% ipython --no-banner

In [1]: import numpy as np

In [2]: np.set_printoptions(precision=2, suppress=True, linewidth=100)

In [3]: A2 = np.array([[5, 0, -3, 4, -1, -2, -2],
   ...:     [-5, -4, -3, 1, 3, 3, -5],
   ...:     [1, 1, 1, -2, -2, -4, -4],
   ...:     [-1, 1, -1, -4, -2, -3, 5],
   ...:     [0, 3, 4, 0, 2, -3, 1],
   ...:     [-2, -5, -4, -3, 1, 4, -3],
   ...:     [-2, -2, 3, -1, -3, 0, -4]])

In [4]: K = A2 - A2.T

In [5]: K
Out[5]: 
array([[ 0,  5, -4,  5, -1,  0,  0],
       [-5,  0, -4,  0,  0,  8, -3],
       [ 4,  4,  0, -1, -6,  0, -7],
       [-5,  0,  1,  0, -2,  0,  6],
       [ 1,  0,  6,  2,  0, -4,  4],
       [ 0, -8,  0,  0,  4,  0, -3],
       [ 0,  3,  7, -6, -4,  3,  0]])

In [6]: # skew, so no eigenvalue has a real part

In [7]: x0 = np.array([-1, 3, -2, 2, 1, -3, 1])

In [8]: x0 @ K @ x0
Out[8]: np.int64(0)

In [9]: np.round(np.linalg.eigvals(K).real, 2) + 0
Out[9]: array([0., 0., 0., 0., 0., 0., 0.])

In [10]: q = np.linalg.solve(np.eye(7) - K, np.eye(7) + K)

In [11]: np.round(np.linalg.det(q), 2)
Out[11]: np.float64(1.0)

In [12]: W = np.array([[3, 3, 0, 1, 3, 1],
    ...:     [2, 1, 1, 0, 3, 2],
    ...:     [3, 0, 2, 3, 0, 2],
    ...:     [2, 3, 0, 2, 3, 3],
    ...:     [2, 2, 0, 0, 2, 0],
    ...:     [1, 2, 2, 0, 3, 0],
    ...:     [3, 2, 2, 3, 3, 1]])

In [13]: beta = np.array([-1, 0, 3, 0, -2, 2])

In [14]: act = np.maximum(K @ W + beta, 0)

In [15]: np.linalg.matrix_rank(act)
Out[15]: np.int64(6)

In [16]: cent = np.array([[0, 2], [3, 3], [0, 3], [0, 2], [3, 3], [2, 3]])

In [17]: W @ cent
Out[17]: 
array([[20, 29],
       [16, 25],
       [ 4, 24],
       [24, 35],
       [12, 16],
       [15, 23],
       [17, 36]])

In [18]: act @ cent
Out[18]: 
array([[170, 199],
       [  0,  15],
       [  8,  12],
       [ 10, 100],
       [ 98, 302],
       [  0,   0],
       [  8, 126]])

In [19]: A = np.loadtxt("sample6.csv", delimiter=",")

In [20]: A
Out[20]: 
array([[ -0.07,   0.93,   2.6 ,  -0.63,  -0.05,   0.67,   0.8 ,  -0.92,   0.6 ,  -1.14],
       [ -2.5 ,   0.97,  -0.38,   0.35,  -4.29,   0.13,   5.41,  -3.26,  -0.5 ,  -1.66],
       [  2.71,  -3.08,  -3.51,   1.88,   6.62,   0.42,  -4.64,   4.3 ,   0.31,   4.13],
       [ -0.48,   2.98,   2.56,  -4.03,  -6.95,  -3.11,  -0.78,  -1.62,  -0.77,  -3.32],
       [ -2.79,   0.59,  -2.97,   0.77,  -6.45,  -0.62,   5.21,  -2.94,  -1.35,  -1.29],
       [ -2.46,  -0.93,  -2.95,   1.22,  -2.71,  -0.79,   0.98,  -0.62,  -0.8 ,  -0.03],
       [  0.05,   3.35,   7.12,  -3.33,  -2.35,  -0.65,  -1.01,  -1.59,   0.77,  -3.72],
       [ -0.31,  -0.87,  -3.  ,   1.22,  -1.58,   0.34,   4.21,  -1.29,  -0.22,   0.9 ],
       [  5.36,  -1.69,  -0.28,   0.82,  11.84,   1.58,  -7.54,   5.87,   0.5 ,   4.42],
       [  1.83,  -0.39,   2.83,  -0.49,   5.17,   0.08,  -6.52,   3.25,   0.8 ,   0.77],
       [ -7.06,   2.11,  -0.75,   2.93,  -8.69,   2.32,  11.56,  -6.9 ,  -1.36,  -3.8 ],
       [  1.35,  -1.03,  -0.13,   1.67,   5.91,   1.83,  -2.07,   2.16,   0.44,   2.28],
       [  1.29,  -1.12,  -1.58,   0.98,   3.38,   1.01,   0.  ,   1.  ,   0.13,   1.87],
       [ -0.13,   1.12,  -0.95,  -3.3 ,  -7.57,  -3.43,   1.44,  -1.88,  -0.72,  -1.86],
       [  0.64,  -0.99,  -1.08,   0.68,   2.15,  -0.05,  -1.54,   1.42,   0.1 ,   1.32],
       [  7.32,  -3.37,  -1.19,   0.75,  15.94,   1.39, -11.45,   8.47,   0.95,   6.21],
       [  5.36,  -4.82,  -5.45,   3.16,  13.3 ,   1.25,  -9.74,   8.29,   0.13,   7.09],
       [ -2.35,   1.11,   1.3 ,   0.42,  -3.07,   0.39,   2.33,  -1.99,  -0.34,  -2.16],
       [ -0.77,  -0.24,   0.52,   2.59,   4.19,   3.11,   2.37,  -0.46,   0.26,   0.73],
       [ -0.78,  -3.57,  -9.44,   5.23,   2.27,   1.18,   0.46,   2.43,  -1.77,   4.68],
       [ -0.92,   2.33,   4.6 ,  -2.88,  -3.46,  -1.28,  -0.54,  -1.61,   0.38,  -3.13],
       [ -0.02,  -1.38,  -4.8 ,   1.81,   1.23,  -0.3 ,  -2.34,   2.24,  -1.44,   1.99],
       [  5.15,  -5.49,  -8.35,   2.52,   9.7 ,   0.25,  -5.71,   6.32,  -0.04,   6.93],
       [ -1.68,   1.29,   1.57,  -0.9 ,  -3.13,   0.02,   2.63,  -2.44,  -0.18,  -2.24],
       [  1.95,  -1.19,   0.87,   0.94,   5.73,   1.63,  -1.82,   1.8 ,   1.01,   1.54],
       [ -3.03,   0.44,  -1.68,   0.48,  -5.59,  -0.75,   3.74,  -2.51,  -0.85,  -1.47],
       [ -2.97,   1.72,   1.6 ,  -0.77,  -5.86,  -0.7 ,   4.06,  -3.47,  -0.29,  -2.79],
       [ -3.23,   1.26,   0.48,   0.58,  -5.33,  -0.49,   2.19,  -2.12,  -0.76,  -2.4 ],
       [  2.96,  -0.83,   3.14,  -0.81,   6.83,   0.39,  -6.24,   3.44,   1.49,   1.39],
       [  0.11,  -0.69,  -4.47,  -0.32,  -3.23,  -2.48,  -1.54,   1.15,  -1.42,   1.11],
       [  0.01,   1.56,   8.07,  -0.57,   4.81,   2.45,  -1.1 ,  -0.49,   1.98,  -2.06],
       [ -5.91,   3.26,   2.77,  -0.82, -11.91,  -0.57,   9.24,  -7.1 ,  -0.41,  -5.43],
       [  0.71,  -2.57,  -5.33,   1.61,   1.89,  -0.72,  -2.45,   2.61,  -0.72,   2.95],
       [  3.53,  -1.91,  -2.55,  -0.34,   4.69,   0.45,  -0.74,   1.64,   0.41,   2.76],
       [ -1.3 ,  -0.08,  -3.14,   1.02,  -3.88,  -0.43,   2.94,  -1.13,  -1.04,   0.1 ],
       [ -2.5 ,   3.81,   4.04,  -3.36, -10.07,  -2.37,   3.52,  -4.21,  -0.46,  -4.92],
       [  0.27,  -1.85,  -4.76,   2.18,   2.69,   0.8 ,   0.68,   1.14,  -0.73,   2.69]])

In [21]: D = np.linalg.norm(A[:, None] - A[None], axis=-1)

In [22]: D[13].round(6).argsort(kind="stable")[:4]
Out[22]: array([13,  3, 25, 27])

In [23]: np.flatnonzero(D[13] < D.mean() / 2)
Out[23]: array([ 3, 13, 25, 26, 27])

In [24]: np.unravel_index(D.round(6).argmax(), D.shape)
Out[24]: (np.int64(15), np.int64(31))
